>>> import numpy as np
>>> from numpy import linalg as LA
>>> np.set_printoptions(precision=1, suppress=True, linewidth=120)
>>> tidy = lambda a: np.round(a, 1) + 0
>>> W0 = np.loadtxt("case15.csv", delimiter=",")
>>> tidy(W0)
array([[0.3, 0.3, 0.2, 0.3],
       [0.3, 0.3, 0.2, 0.3],
       [0.2, 0.2, 0.1, 0.2],
       [0.3, 0.3, 0.2, 0.3]])
>>> ev, vecs = LA.eigh(W0)
>>> tidy(vecs @ np.diag(ev) @ vecs.T)
array([[0.3, 0.3, 0.2, 0.3],
       [0.3, 0.3, 0.2, 0.3],
       [0.2, 0.2, 0.1, 0.2],
       [0.3, 0.3, 0.2, 0.3]])
>>> (ev > 1e-8).sum(), (ev < -1e-8).sum()
(np.int64(1), np.int64(0))
>>> tidy(vecs.T @ vecs)
array([[1., 0., 0., 0.],
       [0., 1., 0., 0.],
       [0., 0., 1., 0.],
       [0., 0., 0., 1.]])
>>> tidy(LA.eigvalsh(W0 + -2 * np.eye(4)))
array([-2., -2., -2., -1.])
>>> tidy(vecs.T @ W0 @ vecs)
array([[0., 0., 0., 0.],
       [0., 0., 0., 0.],
       [0., 0., 0., 0.],
       [0., 0., 0., 1.]])
>>> left, sig, Vt = LA.svd(W0)
>>> vecs = Vt[:(sig > 1e-8).sum()]
>>> rng = np.random.default_rng(189)
>>> x = W0[0] + -2 * W0[2] + rng.integers(2) * np.eye(4)[2]
>>> tidy(x)
array([-0.1, -0.1,  0. , -0.1])
>>> np.allclose(vecs.T @ vecs @ x, x)
True
>>> tidy(LA.norm(x - vecs.T @ vecs @ x))
np.float64(0.0)
>>> tidy(vecs.T @ vecs)
array([[0.3, 0.3, 0.2, 0.3],
       [0.3, 0.3, 0.2, 0.3],
       [0.2, 0.2, 0.1, 0.2],
       [0.3, 0.3, 0.2, 0.3]])
>>> M = np.load("block9.npy")
>>> M
array([[ 1.3,  2.5,  1. ],
       [-0.5, -0.9, -0.7],
       [-0.1, -0.7, -0.3],
       [-0.6, -0.4, -0.6],
       [ 1.5,  2.7,  0.6],
       [ 1.8,  2.7,  1.6],
       [ 0.8,  0.4, -0.4],
       [ 0.6,  1.2,  0.4],
       [-1.2, -1.2, -1.1],
       [-1.9, -3.4, -1.1],
       [ 2.8,  4.8,  2.3],
       [-1. , -1.9, -1.5],
       [-1.2, -3.1, -1.3],
       [ 0.2,  0.9,  0.7],
       [ 0.4,  0.9,  0.1],
       [ 0.2, -0.3, -0.3]])
>>> lab = M[:, 2] > np.median(M[:, 2])
>>> u = M[lab].mean(axis=0) - M[~lab].mean(axis=0)
>>> ((M - M.mean(axis=0)) @ u > 0).astype(int)
array([1, 0, 0, 0, 1, 1, 1, 1, 0, 0, 1, 0, 0, 1, 1, 0])
